$ python -q
>>> import numpy as np
>>> from numpy import linalg as LA
>>> np.set_printoptions(suppress=True, linewidth=160)
>>> def rd(a):
...     return np.round(a, 2) + 0
... 
>>> K = np.loadtxt("layer2.csv", delimiter=",")
>>> K
array([[ 2.06, -0.22, -0.73,  2.19, -0.25,  2.73,  1.05,  1.15,  1.02, -1.03,  0.77,  0.99,  2.66],
       [ 0.82, -1.79,  0.48,  2.64,  2.14,  3.18, -0.26,  1.19,  0.76, -2.19,  2.28,  3.92, -1.66],
       [ 1.58, -2.29,  0.93, -1.39,  3.47,  0.03,  1.22, -0.09,  0.46, -1.69,  2.38, -1.45,  3.51],
       [-0.33, -2.3 ,  0.24,  0.06, -1.15, -1.12, -1.31, -0.25, -2.16, -0.72, -0.64,  1.38, -3.85],
       [-1.15,  0.05,  1.06,  0.61, -1.23,  0.84,  1.46,  0.09,  2.13, -1.49, -2.02,  2.08, -5.33],
       [-0.22, -1.76, -2.84,  1.33,  3.39,  0.39, -1.76,  1.39,  0.1 ,  0.06,  2.93,  0.86,  2.03],
       [ 3.77,  0.26,  0.43,  1.84,  0.69,  1.17,  2.2 , -1.06, -1.69, -0.54,  3.42, -0.4 ,  0.22],
       [-0.41, -0.89, -2.2 ,  1.83, -0.3 ,  0.66, -0.79,  0.98, -1.03, -2.45,  2.64, -1.43,  4.53],
       [-2.53, -0.93,  1.86, -1.42,  1.18, -1.06, -0.66,  0.9 ,  0.29, -3.83,  0.7 , -0.91,  1.96],
       [ 0.14,  2.09, -0.34,  1.02, -0.37,  1.7 ,  1.64, -4.74,  1.12,  0.84,  2.76, -2.69, -0.25],
       [-3.54, -0.66,  0.89, -0.06,  2.09, -0.66, -1.51,  0.33, -0.82, -1.7 , -2.05, -0.74,  2.22],
       [-1.12,  1.16, -0.79,  0.22,  0.12,  0.46, -0.35,  1.62, -0.28,  1.28,  0.03, -0.54,  2.68],
       [-1.86, -1.78, -2.28, -1.61,  1.7 , -4.45, -2.03,  3.36, -0.36,  1.19, -3.89,  0.95,  1.77],
       [ 2.43, -1.88, -4.1 ,  1.94, -0.04,  2.13,  2.15, -1.32, -1.26,  1.41,  2.18, -0.64, -2.65],
       [ 0.11, -1.56, -0.56,  1.4 ,  1.33, -0.66, -1.86,  1.57,  2.45, -1.18, -0.34,  2.71, -1.93],
       [ 1.77, -0.01,  2.62,  0.34, -2.04, -0.1 ,  1.28, -0.43, -2.08, -0.07, -1.94, -2.9 , -3.05],
       [-0.35,  1.01, -0.24,  1.74, -0.22, -1.38, -1.16, -0.13,  0.74,  0.45, -1.82, -0.58,  0.3 ],
       [-1.33,  2.97, -1.42, -1.81, -3.34, -0.65,  3.32, -1.78, -0.49,  2.61,  1.09, -3.4 ,  0.31],
       [ 1.12, -2.2 ,  0.24, -1.88, -2.46,  0.7 ,  2.43, -0.85, -2.48,  1.02, -2.37, -3.27, -3.09],
       [-3.13, -0.91, -1.02, -0.31, -0.94, -0.13, -1.13,  1.03, -1.31,  0.21, -1.16, -0.06,  2.15],
       [ 3.49, -2.97,  1.01, -2.9 , -0.91,  2.94,  2.68, -0.26,  0.07,  0.22, -0.13, -1.97, -1.84],
       [ 0.29,  0.25,  0.54, -0.14, -2.39, -0.13,  0.12,  0.91, -1.15, -0.77, -1.97, -0.96, -4.14],
       [ 1.41,  1.17, -2.16,  0.69,  1.63, -0.18, -0.87, -2.64, -0.13, -0.51,  0.13,  0.48,  1.39],
       [ 4.2 , -2.5 ,  0.64, -1.08,  0.54, -1.29, -1.25,  0.49, -4.44,  0.35, -0.63,  0.66, -1.86],
       [-0.29,  1.38, -0.7 ,  1.18, -1.36,  3.51,  3.8 , -2.61,  0.54,  1.25, -0.09, -0.38,  1.29],
       [-4.48,  2.07, -1.77,  4.29, -1.67, -0.63, -1.04,  2.18,  0.53,  0.23, -2.72,  2.39, -0.68],
       [ 2.23,  1.69,  0.44,  3.46, -0.66,  0.93,  1.19, -1.7 , -1.8 ,  0.01,  0.87, -0.09,  0.1 ],
       [-0.93, -1.93, -3.13,  1.66,  0.94,  3.69,  0.07,  1.13,  1.32, -1.14,  2.88, -0.1 ,  4.46],
       [ 2.48, -1.31, -0.88, -0.42, -2.24, -0.76,  3.54, -3.57, -1.92,  3.41,  1.13, -2.48,  0.06],
       [ 1.52, -0.69,  0.38,  2.69,  0.88,  1.68, -0.03,  1.73,  0.35, -0.94,  2.3 ,  3.05,  1.09],
       [-5.03,  3.12, -2.43,  0.32,  1.21, -1.97, -0.92, -1.67,  1.07,  1.99, -2.02, -0.89, -1.24],
       [ 0.  , -0.07,  0.84,  0.03,  2.23,  0.01, -2.16,  1.96, -0.8 , -1.01, -0.24, -0.46,  1.94],
       [ 0.23,  0.45, -0.57, -2.29, -2.4 , -2.85, -2.83, -0.5 , -3.77,  0.58, -1.  , -0.47, -1.25],
       [-1.68,  1.26,  1.51,  1.59, -5.09,  2.97,  1.38, -0.14, -1.16, -0.04, -2.48, -1.5 , -1.56],
       [-1.64,  0.56,  0.57, -1.98,  0.43, -0.19,  0.42,  0.57,  0.33, -4.52,  1.16, -1.41,  1.94],
       [-0.33,  2.2 ,  0.93,  1.15,  2.95,  1.89, -0.17,  0.24,  2.7 , -2.48,  0.6 ,  3.32,  3.04],
       [-2.24, -0.19, -0.27,  1.73,  2.54,  0.21, -0.92, -2.34, -1.32,  1.57,  0.07,  1.79,  4.66],
       [ 3.89, -0.49,  2.28,  1.09, -3.33,  0.25, -0.04,  0.59,  1.39, -1.89, -0.93,  1.33, -3.83],
       [-2.6 ,  3.1 ,  2.57,  0.12, -2.54,  2.16,  1.  , -1.39,  2.64, -0.69,  3.55,  0.1 ,  3.36],
       [ 1.56, -0.94, -0.71, -3.76,  0.17, -1.18, -0.76,  2.05, -0.98,  2.07,  1.79,  0.68,  1.  ],
       [-2.26,  2.05,  1.56, -0.79, -1.47, -0.5 ,  1.36, -2.04,  1.57,  1.14, -1.01, -1.6 , -2.84],
       [ 1.57, -0.33, -0.6 ,  1.63, -0.12, -1.26, -1.87, -0.46,  1.52, -2.94,  2.71,  1.77, -1.05],
       [-1.35,  1.68, -1.49, -2.69,  1.53, -3.55,  0.94, -0.49,  0.99,  0.58, -0.19,  1.36, -0.93],
       [-1.47, -0.03,  0.29,  1.73, -0.16, -0.32,  0.7 ,  0.18, -1.79, -1.1 ,  0.53, -1.85,  0.92],
       [-1.64, -0.54,  0.64,  0.67, -1.45,  1.16, -1.89,  2.37,  0.72, -1.6 , -0.59,  0.11,  3.32],
       [-0.38, -0.02, -0.02,  2.47,  1.54,  0.77, -0.72,  0.92, -1.48, -0.44,  2.31,  1.34,  5.11],
       [ 1.14, -1.17,  0.83, -2.34,  1.39, -1.52,  1.99,  1.89,  0.38,  2.38, -1.98, -1.74, -2.11],
       [-5.2 ,  0.67,  1.47, -4.33,  3.87, -2.38, -1.19,  0.16,  0.01, -0.42,  0.59, -1.42,  1.48],
       [ 1.08, -3.01,  1.13,  2.08,  2.01,  2.28,  0.77,  1.47, -0.96, -0.7 ,  1.33,  0.3 , -0.2 ]])
>>> x = np.array([5, 5, 4, 1, 0, 0, 0, 3, 4, 0, 4, 0, 0])
>>> target = K @ x
>>> rd(LA.lstsq(K, target)[0])
array([5., 5., 4., 1., 0., 0., 0., 3., 4., 0., 4., 0., 0.])
>>> rng = np.random.default_rng(263643)
>>> target = target + 0.05 * rng.normal(size=49)
>>> rd(target)
array([ 19.05,  15.52,   9.98, -24.11,   0.06,  -3.63,  27.39,  -4.05,  -4.67,  12.15, -27.94,   1.23, -35.88, -11.98,   5.1 ,   2.27,  -0.64,  -2.18, -28.26,
       -31.35,   2.8 ,  -5.08,  -2.96,  -8.86,  -2.16, -17.11,  15.96,  -4.99, -12.1 ,  24.19, -27.76,   4.78, -21.78,  -9.49,   2.52,  28.16, -23.48,  30.8 ,
        33.52,   5.91,   0.48,  20.98,  -5.26,  -9.07,  -0.1 ,   6.44,   0.09, -18.24,   2.9 ])
>>> beta, *_ = LA.lstsq(K, target)
>>> rd(LA.norm(target - K @ beta))
np.float64(0.28)
>>> rd(beta)
array([5.  , 5.  , 4.  , 1.  , 0.01, 0.01, 0.  , 3.  , 4.  , 0.  , 4.  , 0.  , 0.  ])
>>> beta.round()
array([ 5.,  5.,  4.,  1.,  0.,  0., -0.,  3.,  4.,  0.,  4., -0., -0.])
>>> cov = K.T @ K
>>> rd(LA.eigvalsh(cov)[::-1])
array([520.3 , 385.63, 300.17, 252.21, 161.16, 143.62,  94.  ,  75.31,  67.83,  42.97,  33.53,  24.82,  22.83])
>>> rd(np.trace(cov)), rd((K ** 2).sum())
(np.float64(2124.38), np.float64(2124.38))
>>> data = np.loadtxt("test11.csv", delimiter=",")
>>> data
array([[-1.,  5., -4.,  2., -2.,  0.,  0.,  0.,  0.],
       [ 3., -1., -4., -2.,  1.,  0.,  0.,  0.,  0.],
       [-2., -4., -5.,  4.,  0.,  0.,  0.,  0.,  0.],
       [ 0., -4., -5.,  3., -5.,  0.,  0.,  0.,  0.],
       [ 2., -5.,  1., -3.,  1.,  0.,  0.,  0.,  0.],
       [ 0.,  0.,  0.,  0.,  0.,  3.,  3.,  0.,  2.],
       [ 0.,  0.,  0.,  0.,  0.,  0.,  0.,  0.,  3.],
       [ 0.,  0.,  0.,  0.,  0.,  3.,  1.,  2.,  1.],
       [ 0.,  0.,  0.,  0.,  0.,  3.,  0.,  0.,  1.]])
>>> O, evecs = LA.qr(data[:, :5])[0], LA.qr(data[:, 5:])[0]
>>> sig = LA.svd(O.T @ evecs, compute_uv=False)
>>> np.degrees(np.arccos(sig.clip(0, 1)))
array([90., 90., 90., 90.])
>>> x = np.array([2, 0, 1, 0, 0, 2, 2, 0, 2])
>>> h1 = np.maximum(data @ x, 0)
>>> np.flatnonzero(h1 > 1e-9)
array([1, 4, 5, 6, 7, 8])
>>> rd(np.tanh(data @ x))
array([-1.  ,  0.96, -1.  , -1.  ,  1.  ,  1.  ,  1.  ,  1.  ,  1.  ])
>>> data.T @ h1
array([ 16., -27.,  -3., -19.,   7., 102.,  58.,  20.,  68.])
>>> np.maximum(data @ x, 0) - np.maximum(-data @ x, 0)
array([-6.,  2., -9., -5.,  5., 16.,  6., 10.,  8.])
>>> A2 = LA.inv(data)
>>> rd(LA.det(data) * LA.det(A2))
np.float64(1.0)
>>> rd(LA.slogdet(data)[0])
np.float64(-1.0)
>>> rd(data @ A2)
array([[1., 0., 0., 0., 0., 0., 0., 0., 0.],
       [0., 1., 0., 0., 0., 0., 0., 0., 0.],
       [0., 0., 1., 0., 0., 0., 0., 0., 0.],
       [0., 0., 0., 1., 0., 0., 0., 0., 0.],
       [0., 0., 0., 0., 1., 0., 0., 0., 0.],
       [0., 0., 0., 0., 0., 1., 0., 0., 0.],
       [0., 0., 0., 0., 0., 0., 1., 0., 0.],
       [0., 0., 0., 0., 0., 0., 0., 1., 0.],
       [0., 0., 0., 0., 0., 0., 0., 0., 1.]])
>>> np.allclose(A2, data.T)
False
>>> E = np.load("arr.npy")
>>> E
array([[0, 0, 1, 0, 1, 1, 0],
       [0, 0, 0, 1, 0, 0, 0],
       [1, 0, 0, 0, 1, 1, 0],
       [0, 1, 0, 0, 0, 0, 0],
       [1, 0, 1, 0, 0, 1, 0],
       [1, 0, 1, 0, 1, 0, 0],
       [0, 0, 0, 0, 0, 0, 0]])
>>> np.count_nonzero(E)
np.int64(14)
>>> rd(LA.svd(E, compute_uv=False))
array([3., 1., 1., 1., 1., 1., 0.])
>>> E.shape
(7, 7)
>>> E.sum(axis=1)
array([3, 1, 3, 1, 3, 3, 0])
>>> np.unravel_index(np.abs(E).argmax(), E.shape)
(np.int64(0), np.int64(2))
>>> np.abs(E).max()
np.int64(1)
>>> m1 = np.load("w.npy")
>>> m1
array([[2., 1., 0., 0., 0., 0., 0., 0., 0.],
       [0., 2., 1., 0., 0., 0., 0., 0., 0.],
       [0., 0., 2., 1., 0., 0., 0., 0., 0.],
       [0., 0., 0., 2., 1., 0., 0., 0., 0.],
       [0., 0., 0., 0., 2., 1., 0., 0., 0.],
       [0., 0., 0., 0., 0., 2., 1., 0., 0.],
       [0., 0., 0., 0., 0., 0., 2., 1., 0.],
       [0., 0., 0., 0., 0., 0., 0., 2., 1.],
       [0., 0., 0., 0., 0., 0., 0., 0., 2.]])
>>> # triangular, det is the product of the diagonal
>>> O, evecs = LA.qr(m1[:, :3])[0], LA.qr(m1[:, 3:])[0]
>>> sig = LA.svd(O.T @ evecs, compute_uv=False)
>>> rd(LA.norm(O @ O.T - evecs @ evecs.T, 2))
np.float64(1.0)
>>> rd(np.degrees(np.arccos(sig.clip(0, 1))))
array([60., 90., 90.])
>>> (sig > 0.9).sum()
np.int64(0)
